$ python -q
>>> import numpy as np
>>> from numpy import linalg as LA
>>> np.set_printoptions(precision=3, suppress=True, linewidth=120)
>>> rnd = lambda a: np.round(a, 3) + 0
>>> K = np.load("layer5.npy")
>>> print(K)
[[1 0 0 0 0]
 [0 1 0 0 0]
 [0 2 1 0 0]
 [1 0 2 1 0]
 [2 2 1 1 1]]
>>> # triangular
>>> Q, R = LA.qr(K)
>>> print(rnd(Q.T @ Q))
[[1. 0. 0. 0. 0.]
 [0. 1. 0. 0. 0.]
 [0. 0. 1. 0. 0.]
 [0. 0. 0. 1. 0.]
 [0. 0. 0. 0. 1.]]
>>> print(np.allclose(R.T @ R, K.T @ K))
True
>>> print(rnd(np.abs(np.diag(R))))
[2.449 2.517 1.747 0.415 0.224]
>>> t = np.radians(60)
>>> R = np.eye(5)
>>> R[3, 3] = R[0, 0] = np.cos(t)
>>> R[3, 0], R[0, 3] = -np.sin(t), np.sin(t)
>>> print(rnd(R))
[[ 0.5    0.     0.     0.866  0.   ]
 [ 0.     1.     0.     0.     0.   ]
 [ 0.     0.     1.     0.     0.   ]
 [-0.866  0.     0.     0.5    0.   ]
 [ 0.     0.     0.     0.     1.   ]]
>>> Y = K @ R.T
>>> print(rnd(LA.svd(K, compute_uv=False)), rnd(LA.svd(Y, compute_uv=False)))
[4.142 2.072 1.504 0.517 0.15 ] [4.142 2.072 1.504 0.517 0.15 ]
>>> print(rnd(Y))
[[ 0.5    0.     0.    -0.866  0.   ]
 [ 0.     1.     0.     0.     0.   ]
 [ 0.     2.     1.     0.     0.   ]
 [ 1.366  0.     2.    -0.366  0.   ]
 [ 1.866  2.     1.    -1.232  1.   ]]
>>> mat = np.load("test13.npy")
>>> print(mat)
[[-39   8   5   5   0   4   4   7]
 [  5 -17   4   4   3   0   0   8]
 [  4   6  46   3   1   4   7   8]
 [  7   4   2 -40   2   5   4   4]
 [  6   3   2   2 -37   9   9   0]
 [  4   7   6   7   6   5   9   4]
 [  0   3   7   3   8   3  41   4]
 [  7   9   6   4   6   8   2  41]]
>>> x = np.array([1, -3, 0, -2, -1, 1, -1, 2])
>>> target = mat @ x
>>> b, lr = np.zeros(8), 1 / LA.norm(mat, 2) ** 2
>>> for i in range(15):
...     b -= lr * mat.T @ (mat @ b - target)
...     if i % 5 == 0: print(i, round(LA.norm(mat @ b - target), 3))
... 
0 83.417
5 34.024
10 21.753
>>> print(rnd(b))
[ 1.191 -2.131 -0.052 -1.915 -1.012  0.387 -1.027  1.94 ]
>>> print(rnd(LA.cond(mat)))
14.53
>>> T = np.stack([mat, -1 * mat, mat[::-1]])
>>> print((T @ mat.T).shape)
(3, 8, 8)
>>> print(T.sum(axis=0))
[[  7   9   6   4   6   8   2  41]
 [  0   3   7   3   8   3  41   4]
 [  4   7   6   7   6   5   9   4]
 [  6   3   2   2 -37   9   9   0]
 [  7   4   2 -40   2   5   4   4]
 [  4   6  46   3   1   4   7   8]
 [  5 -17   4   4   3   0   0   8]
 [-39   8   5   5   0   4   4   7]]
>>> print(T.shape)
(3, 8, 8)
>>> rng = np.random.default_rng(650304)
>>> Y = mat + rng.integers(-2, 3, (8, 7)) @ rng.integers(-2, 3, (7, 8))
>>> print(Y)
[[-39   7   3   3   8   9   1  12]
 [  5  -6   9   5  -5   1 -10  10]
 [ -1   8  46  12   4  12  14  11]
 [ 13   6   4 -44   8   3  -4   2]
 [  7  -6  -2   2 -27  10  13  -2]
 [  0   6   2  11   2   4  11   1]
 [-11   7  -1  15  13  16  41   9]
 [  3   9   2   3   3  11  -4  47]]
>>> print(Y - mat)
[[  0  -1  -2  -2   8   5  -3   5]
 [  0  11   5   1  -8   1 -10   2]
 [ -5   2   0   9   3   8   7   3]
 [  6   2   2  -4   6  -2  -8  -2]
 [  1  -9  -4   0  10   1   4  -2]
 [ -4  -1  -4   4  -4  -1   2  -3]
 [-11   4  -8  12   5  13   0   5]
 [ -4   0  -4  -1  -3   3  -6   6]]
>>> x = np.array([-3, 3, 2, 1, -1, 1, 1, 1])
>>> h = np.maximum(mat @ x, 0)
>>> print(np.flatnonzero(h > 1e-9))
[0 2 4 5 6 7]
>>> print(mat.T @ h)
[-5252  3319  7537  2062  -635  2562  5185  5320]
>>> print(np.tanh(mat @ x))
[ 1. -1.  1. -1.  1.  1.  1.  1.]
>>> sv = 3 * 0.5 ** np.arange(6)
>>> E = rng.normal(size=(34, 6)) * rng.permutation(sv)
>>> print(rnd(E))
[[-0.298 -0.565 -0.158 -4.985  0.098  0.971]
 [ 0.042 -0.423  0.196 -1.405 -0.013 -1.473]
 [ 0.001 -0.353  0.433 -3.802 -0.072  0.313]
 [-0.148 -0.653  0.29   0.135  0.167  0.106]
 [ 0.229 -0.758 -0.432  2.005  0.065  0.647]
 [ 0.075  0.054  0.091  1.354 -0.041 -1.017]
 [-0.103 -1.242  0.261  3.674 -0.153 -0.259]
 [ 0.136 -2.334 -0.004 -5.023 -0.199  1.738]
 [-0.073 -0.261 -1.157  4.806 -0.006  0.324]
 [ 0.023 -0.552 -0.08   7.609  0.074  0.131]
 [-0.114 -1.858  0.109 -2.477 -0.007  0.622]
 [-0.036  2.365  0.351 -4.131  0.096 -1.352]
 [ 0.04  -1.333  0.036  0.558 -0.041 -0.436]
 [ 0.17  -2.383 -0.243 -2.878 -0.011 -0.165]
 [-0.016  0.279 -0.106 -2.923  0.005 -1.749]
 [ 0.277 -0.342 -0.366 -0.437 -0.03  -1.226]
 [ 0.055  0.165  0.144 -2.325  0.02  -1.603]
 [-0.1   -0.865 -0.184  0.603 -0.042  0.538]
 [-0.22  -0.27  -0.179  2.467 -0.127  1.427]
 [ 0.225 -0.755 -0.629 -1.904  0.108 -0.129]
 [ 0.099  2.521 -0.256  2.27   0.085 -0.334]
 [-0.061  0.35  -0.012  0.596 -0.087  0.946]
 [-0.04   0.744 -0.264 -1.817 -0.06   0.398]
 [-0.122  0.837  0.067  3.245  0.059 -0.693]
 [-0.119 -1.945 -0.433 -3.115  0.014  0.012]
 [ 0.016 -1.595 -0.253 -4.308  0.117  0.908]
 [ 0.083 -1.32  -0.165 -0.584  0.03  -0.475]
 [ 0.306 -1.719  0.247  6.743 -0.181 -0.124]
 [ 0.079  2.64   0.725  3.2    0.117 -1.035]
 [-0.053  0.148 -0.413 -2.262  0.051  0.192]
 [-0.068  1.369  0.021 -3.991  0.007 -1.328]
 [ 0.405 -1.195  0.352  1.025  0.039  0.262]
 [-0.042  2.154 -0.252  3.777 -0.081 -1.747]
 [-0.022 -1.01  -0.012  4.103  0.003 -0.821]]
>>> dist = LA.norm(E[:, None] - E[None], axis=-1)
>>> print(rnd(dist[:5, :5]))
[[0.    4.366 1.531 5.215 7.025]
 [4.366 0.    3.    2.235 4.082]
 [1.531 3.    0.    3.966 5.9  ]
 [5.215 2.235 3.966 0.    2.115]
 [7.025 4.082 5.9   2.115 0.   ]]
>>> print(LA.matrix_rank(dist ** 2))
8
>>> print(dist.mean(axis=1).argmax())
9
>>> print((dist + 1e9 * np.eye(34)).round(6).argmin(axis=1))
[25 16  0 17 18 12 33 25 33 27 24 30 31 24 16  1 14  3  4 29 28 17 29 32 13  0 12  9 32 22 11 17 28  6]
>>> print(dist.shape)
(34, 34)
>>> Ac = E - E.mean(axis=0)
>>> left, sv, Vh = LA.svd(Ac, full_matrices=False)
>>> print((np.sign(left[:, 0]) == np.sign(left[0, 0])).astype(int))
[1 1 1 0 0 0 0 1 0 0 1 1 0 1 1 1 1 0 0 1 0 0 1 0 1 1 1 0 0 1 1 0 0 0]
>>> print(LA.matrix_rank(Ac))
6
>>> print(rnd((sv ** 2).sum() ** 2 / (sv ** 4).sum()))
1.479
>>> print(rnd(sv ** 2 / (sv ** 2).sum()))
[0.809 0.143 0.039 0.008 0.001 0.   ]
>>> print(np.abs(Vh[0]).argmax())
3
>>> print(rnd(Vh[0] * np.sign(Vh[0, np.abs(Vh[0]).argmax()])))
[ 0.006  0.063  0.     0.998 -0.004 -0.03 ]
>>> cov = np.cov(E, rowvar=False)
>>> print(rnd(LA.eigvalsh(cov)[::-1]))
[11.554  2.042  0.551  0.113  0.02   0.007]
>>> print(cov.shape)
(6, 6)
>>> x = np.array([2, 3, 2, 1, 3, 5])
>>> target = E @ x
>>> print(rnd(LA.pinv(E) @ E))
[[1. 0. 0. 0. 0. 0.]
 [0. 1. 0. 0. 0. 0.]
 [0. 0. 1. 0. 0. 0.]
 [0. 0. 0. 1. 0. 0.]
 [0. 0. 0. 0. 1. 0.]
 [0. 0. 0. 0. 0. 1.]]
>>> target = target + 0.1 * rng.normal(size=34)
>>> print(rnd(target))
[ -2.586  -9.726  -2.771  -0.609   2.845  -3.422  -1.417  -3.76    3.135   6.647  -4.946  -2.964  -5.374 -10.978
 -10.958  -7.796  -9.453  -0.029   7.699  -5.357   7.953   5.925   1.608   2.433 -10.05   -4.527  -6.981   1.428
   7.954  -1.64   -6.73    0.374   0.714  -3.201]
>>> b, *_ = LA.lstsq(E, target)
>>> print(rnd(E.T @ (target - E @ b)))
[0. 0. 0. 0. 0. 0.]
>>> print(rnd(b))
[2.019 2.995 1.989 1.003 2.98  5.003]
>>> print(rnd(LA.norm(target - E @ b)))
0.53
>>> print(b.round())
[2. 3. 2. 1. 3. 5.]
>>> Ac = E - E.mean(axis=0)
>>> vecs = LA.svd(Ac)[2][:4]
>>> Y = Ac - Ac @ vecs.T @ vecs
>>> print(rnd(LA.norm(Y) / LA.norm(Ac)))
0.043
>>> print(rnd(Y.std(axis=0)))
[0.138 0.006 0.004 0.001 0.08  0.007]
>>> print(rnd(np.diag(vecs.T @ vecs)))
[0.005 0.998 0.998 1.    0.001 0.997]
>>> print(rnd((Ac @ vecs.T).std(axis=0)))
[3.349 1.408 0.731 0.331]
